In [1]: import numpy as np

In [2]: import numpy.linalg as la

In [3]: np.set_printoptions(suppress=True, linewidth=100)

In [4]: def rnd(a):
   ...:     return np.round(a, 1) + 0
   ...: 

In [5]: F = np.array([[0, 2, 0, 2, 0, 2, -1],
   ...:     [-2, 0, -1, -2, 1, 0, 0],
   ...:     [0, 1, 0, -3, 0, -1, -1],
   ...:     [-2, 2, 3, 0, 0, 1, 2],
   ...:     [0, -1, 0, 0, 0, -1, -1],
   ...:     [-2, 0, 1, -1, 1, 0, 1],
   ...:     [1, 0, 1, -2, 1, -1, 0]])

In [6]: F
Out[6]: 
array([[ 0,  2,  0,  2,  0,  2, -1],
       [-2,  0, -1, -2,  1,  0,  0],
       [ 0,  1,  0, -3,  0, -1, -1],
       [-2,  2,  3,  0,  0,  1,  2],
       [ 0, -1,  0,  0,  0, -1, -1],
       [-2,  0,  1, -1,  1,  0,  1],
       [ 1,  0,  1, -2,  1, -1,  0]])

In [7]: # skew-symmetric

In [8]: la.matrix_power(F, 4)
Out[8]: 
array([[ 280, -148, -204,  129,  -76,  -70, -178],
       [-148,  193,  177,   64,    9,  145,  114],
       [-204,  177,  260,  -35,   40,   95,  187],
       [ 129,   64,  -35,  608, -147,  267,  -16],
       [ -76,    9,   40, -147,   46,  -43,   34],
       [ -70,  145,   95,  267,  -43,  199,   75],
       [-178,  114,  187,  -16,   34,   75,  158]])

In [9]: np.trace(F)
Out[9]: np.int64(0)

In [10]: rnd(la.det(F))
Out[10]: np.float64(0.0)

In [11]: rnd(np.sort(np.abs(la.eigvals(F))))
Out[11]: array([0. , 1.2, 1.2, 2.8, 2.8, 5.3, 5.3])

In [12]: F @ F
Out[12]: 
array([[-13,   4,   5,  -4,   3,   3,   6],
       [  4, -10,  -6,  -1,   0,  -6,  -2],
       [  5,  -6, -12,   1,  -1,  -2,  -7],
       [ -4,  -1,   1, -22,   5,  -9,   0],
       [  3,   0,  -1,   5,  -3,   1,  -1],
       [  3,  -6,  -2,  -9,   1,  -8,  -2],
       [  6,  -2,  -7,   0,  -1,  -2,  -8]])

In [13]: np.allclose(F @ F.T, F.T @ F)
Out[13]: True

In [14]: vec = np.array([2, 2, -1, -2, -5, 3, -2])

In [15]: vec @ F @ vec
Out[15]: np.int64(0)

In [16]: rnd(la.eigvals(F).real)
Out[16]: array([0., 0., 0., 0., 0., 0., 0.])

In [17]: rnd(la.det(F))
Out[17]: np.float64(0.0)

In [18]: Q = la.solve(np.eye(7) - F, np.eye(7) + F)

In [19]: rnd(la.det(Q))
Out[19]: np.float64(1.0)

In [20]: rnd(Q @ Q.T)
Out[20]: 
array([[1., 0., 0., 0., 0., 0., 0.],
       [0., 1., 0., 0., 0., 0., 0.],
       [0., 0., 1., 0., 0., 0., 0.],
       [0., 0., 0., 1., 0., 0., 0.],
       [0., 0., 0., 0., 1., 0., 0.],
       [0., 0., 0., 0., 0., 1., 0.],
       [0., 0., 0., 0., 0., 0., 1.]])

In [21]: np.diff(F, axis=0)
Out[21]: 
array([[-2, -2, -1, -4,  1, -2,  1],
       [ 2,  1,  1, -1, -1, -1, -1],
       [-2,  1,  3,  3,  0,  2,  3],
       [ 2, -3, -3,  0,  0, -2, -3],
       [-2,  1,  1, -1,  1,  1,  2],
       [ 3,  0,  0, -1,  0, -1, -1]])

In [22]: rnd(la.svd(F, compute_uv=False))
Out[22]: array([5.3, 5.3, 2.8, 2.8, 1.2, 1.2, 0. ])

In [23]: rnd(la.norm(F))
Out[23]: np.float64(8.7)

In [24]: f = np.array([-3, -4])

In [25]: np.correlate(F[5], F[2], "full")
Out[25]: array([ 2,  2, -1,  6,  0, -6,  2, -3, -1, -2,  0,  1,  0])

In [26]: np.convolve(F[5], f)
Out[26]: array([ 6,  8, -3, -1,  1, -4, -3, -4])

In [27]: np.array([np.convolve(row, f, "same") for row in F])
Out[27]: 
array([[  0,  -6,  -8,  -6,  -8,  -6,  -5],
       [  6,   8,   3,  10,   5,  -4,   0],
       [  0,  -3,  -4,   9,  12,   3,   7],
       [  6,   2, -17, -12,   0,  -3, -10],
       [  0,   3,   4,   0,   0,   3,   7],
       [  6,   8,  -3,  -1,   1,  -4,  -3],
       [ -3,  -4,  -3,   2,   5,  -1,   4]])

In [28]: E = np.loadtxt("x.csv", delimiter=",")

In [29]: E
Out[29]: 
array([[-1. ,  1. ,  0.9, -1. ],
       [-0.1,  1. ,  0.6, -1. ],
       [ 0.6, -0.8, -0.3,  0.9],
       [ 1. ,  0.9, -0.1,  0.7],
       [-0.8, -0.8, -0.1,  0.3],
       [ 0.5, -0.4, -0.3,  0.7],
       [ 1. ,  0.8, -0.3,  0.9],
       [ 0.8,  1. ,  0.8, -1. ],
       [ 0.7, -0.6, -0.5,  0.9],
       [ 0.3, -0.9, -0.3,  0.9],
       [-1. , -1. , -0.7,  1. ],
       [-0.7, -0.2,  0.4, -0.8],
       [-1. ,  0.8,  0.9, -1. ],
       [-0.9, -0.9, -0.3,  0.5],
       [-0.6,  1. ,  0.5, -1. ],
       [-0.5,  0.5,  0.2, -0.7],
       [ 0.9, -0.6, -0.8,  1. ],
       [-0.4,  0. ,  0.2, -0.5],
       [ 1. , -0.9, -0.6,  1. ],
       [-0.9,  1. ,  0.7, -1. ],
       [ 1. ,  1. , -0.1, -0.2],
       [ 1. , -0.1, -0.7,  1. ],
       [ 0. , -0.7, -0.2,  0.7]])

In [30]: np.allclose(F[:-1].T @ la.lstsq(F[:-1].T, F[-1])[0], F[-1])
Out[30]: True

In [31]: Xc = E - E.mean(axis=0)

In [32]: V = la.svd(Xc)[2][:2]

In [33]: out = Xc - Xc @ V.T @ V

In [34]: la.norm(out, axis=1).round(6).argmax()
Out[34]: np.int64(7)

In [35]: rnd((Xc @ V.T).std(axis=0))
Out[35]: array([1.2, 0.8])

In [36]: rnd(out.std(axis=0))
Out[36]: array([0.1, 0.2, 0.1, 0.2])
